% python3 -q
>>> import numpy as np
>>> np.set_printoptions(precision=1, suppress=True, linewidth=120, floatmode="fixed")
>>> rd = lambda a: np.round(a, 1) + 0
>>> F = np.load("block12.npy")
>>> F
array([[ 0.5,  1.0,  0.5, -0.3, -0.3, -1.0,  1.1,  1.7, -0.3, -3.3,  0.0,  0.5,  0.9, -0.8],
       [-1.0, -1.0,  1.8,  0.0,  0.6,  1.4,  0.4, -1.0,  1.3,  1.2, -0.5,  1.1, -0.4, -0.1],
       [ 1.6, -1.2,  1.0,  0.1,  2.1,  1.3, -1.3,  1.7,  0.3, -0.3,  0.0, -0.1, -0.3, -1.9],
       [-0.7, -0.7,  0.8, -0.9, -0.6, -0.3, -1.6, -0.1,  0.7, -2.1,  0.1,  0.6, -0.9,  1.8],
       [-2.2, -0.2, -0.5, -0.6, -0.5, -0.2, -0.2, -1.4, -1.1,  4.5, -0.2, -0.2, -1.8,  0.7],
       [ 0.4,  0.9,  2.1,  0.4, -1.0,  2.1,  0.4, -0.1, -1.3,  4.5, -0.3,  1.9, -0.9, -0.5],
       [-0.4, -0.1,  1.4,  0.0, -0.5,  2.4,  0.4, -1.8,  0.7, -3.9,  0.1,  0.7,  0.5,  1.4],
       [ 0.2, -0.8,  1.3, -0.2, -0.1,  0.9,  0.3,  1.3,  0.6, -0.9,  0.1, -0.9, -0.7, -0.6],
       [ 0.6,  0.9, -0.8,  2.4,  1.6, -0.4,  0.8,  0.4, -2.1, -0.6,  0.8, -1.4, -1.4, -1.2]])
>>> x0 = np.array([-1, 1, -3, -3, 1, 1, 2, -2, -1, -1, 0, 3, -2, -1])
>>> rd(F @ x0)
array([ 1.5,  1.1, -6.5, -0.4,  5.9, -0.1,  5.3, -5.9,  0.0])
>>> (F @ x0).argmax()
np.int64(4)
>>> np.linalg.norm(F @ x0) <= np.linalg.norm(F, 2) * np.linalg.norm(x0) + 1e-9
np.True_
>>> x0 @ F
Traceback (most recent call last):
  File "<python-input-9>", line 1, in <module>
    x0 @ F
    ~~~^~~
ValueError: matmul: Input operand 1 has a mismatch in its core dimension 0, with gufunc signature (n?,k),(k,m?)->(n?,m?) (size 9 is different from 14)
>>> B = F / np.sqrt((F ** 2).mean(axis=1, keepdims=True))
>>> rd(np.linalg.norm(B, axis=1))
array([3.7, 3.7, 3.7, 3.7, 3.7, 3.7, 3.7, 3.7, 3.7])
>>> np.linalg.matrix_rank(F - F.mean(axis=1, keepdims=True))
np.int64(9)
>>> B = np.array([[3, 5],
...     [6, 9],
...     [2, 8],
...     [2, 6],
...     [2, 6],
...     [8, 7],
...     [6, 1],
...     [4, 9],
...     [8, 6],
...     [6, 2],
...     [6, 0],
...     [9, 1],
...     [6, 6],
...     [9, 1]])
>>> rd(np.einsum("ij->j", F))
array([-1.0, -1.2,  7.6,  0.9,  1.3,  6.2,  0.3,  0.7, -1.2, -0.9,  0.1,  2.2, -5.0, -1.2])
>>> rd(np.einsum("ij,ij->i", F, F))
array([19.5, 13.5, 19.6, 14.8, 33.0, 37.8, 29.9,  7.8, 21.9])
>>> np.vstack([F, B.T]).shape
(11, 14)
>>> mat = np.load("run10.npy")
>>> mat
array([[-0.4, -0.1,  0.3, -0.7, -0.5],
       [-1.1,  1.3,  0.4,  0.8,  1.0],
       [ 0.4, -0.5,  0.5,  2.0,  1.6],
       [ 0.0,  0.6, -0.1, -0.7, -0.2],
       [ 0.3,  0.6,  0.0,  0.1,  0.0],
       [ 0.0, -0.4, -0.4, -1.5, -1.3],
       [-0.1,  0.5,  0.0,  0.1,  0.2],
       [ 0.1, -0.5, -0.3, -1.3, -1.0],
       [ 0.0, -0.5, -0.1, -0.4, -0.3],
       [ 0.5, -1.2,  0.3, -1.0, -0.6],
       [ 0.4,  0.6, -0.1,  1.1,  0.5],
       [ 0.5, -0.9, -0.2, -0.3, -0.7],
       [-0.6,  0.8,  0.4,  1.0,  1.3]])
>>> Xc = mat - mat.mean(axis=0)
>>> Uu, sv, VT = np.linalg.svd(Xc, full_matrices=False)
>>> np.linalg.matrix_rank(Xc)
np.int64(5)
>>> rd(sv)
array([5.0, 2.5, 1.3, 0.6, 0.4])
>>> np.searchsorted(np.cumsum(sv ** 2) / (sv ** 2).sum(), 0.9) + 1
np.int64(2)
>>> np.abs(VT[0]).argmax()
np.int64(3)
>>> rd((sv ** 2).sum() ** 2 / (sv ** 4).sum())
np.float64(1.7)
>>> proj = mat @ np.linalg.solve(mat.T @ mat, mat.T)
>>> rd(np.diag(proj))
array([0.6, 0.5, 0.6, 0.5, 0.4, 0.2, 0.1, 0.2, 0.1, 0.7, 0.4, 0.3, 0.3])
>>> np.allclose(proj @ proj, proj)
True
>>> rd(proj @ mat[:, 0])
array([-0.4, -1.1,  0.4,  0.0,  0.3,  0.0, -0.1,  0.1,  0.0,  0.5,  0.4,  0.5, -0.6])
>>> m1 = np.load("out8.npy")
>>> rd(m1)
array([[ 1.0, -0.2,  0.0, -0.1, -0.1],
       [-0.2, -0.1,  0.2, -0.7, -0.7],
       [ 0.0,  0.2,  1.0,  0.1,  0.1],
       [-0.1, -0.7,  0.1,  0.6, -0.4],
       [-0.1, -0.7,  0.1, -0.4,  0.6]])
>>> proj = np.triu(np.array([[2, -2, -2, -2, 0],
...     [0, -1, -2, 1, -2],
...     [-2, -2, 1, 2, 2],
...     [2, -2, 2, -1, 2],
...     [-2, 1, -2, 2, -1]]), 1) + np.eye(5)
>>> B = proj @ m1 @ np.linalg.inv(proj)
>>> rd(proj @ m1 - m1 @ proj)
array([[ 0.6,  3.0, -1.2,  1.9,  1.6],
       [ 0.0, -0.2, -2.7,  0.4, -1.2],
       [-0.5, -2.6,  1.1, -1.6, -1.3],
       [-0.3, -1.6, -1.3, -0.7, -1.6],
       [ 0.0, -0.3, -1.6,  0.1, -0.8]])
>>> rd(np.poly(B))
array([ 1.0, -3.0,  2.0,  2.0, -3.0,  1.0])
>>> rd(np.linalg.det(B))
np.float64(-1.0)
>>> np.linalg.matrix_rank(B)
np.int64(5)
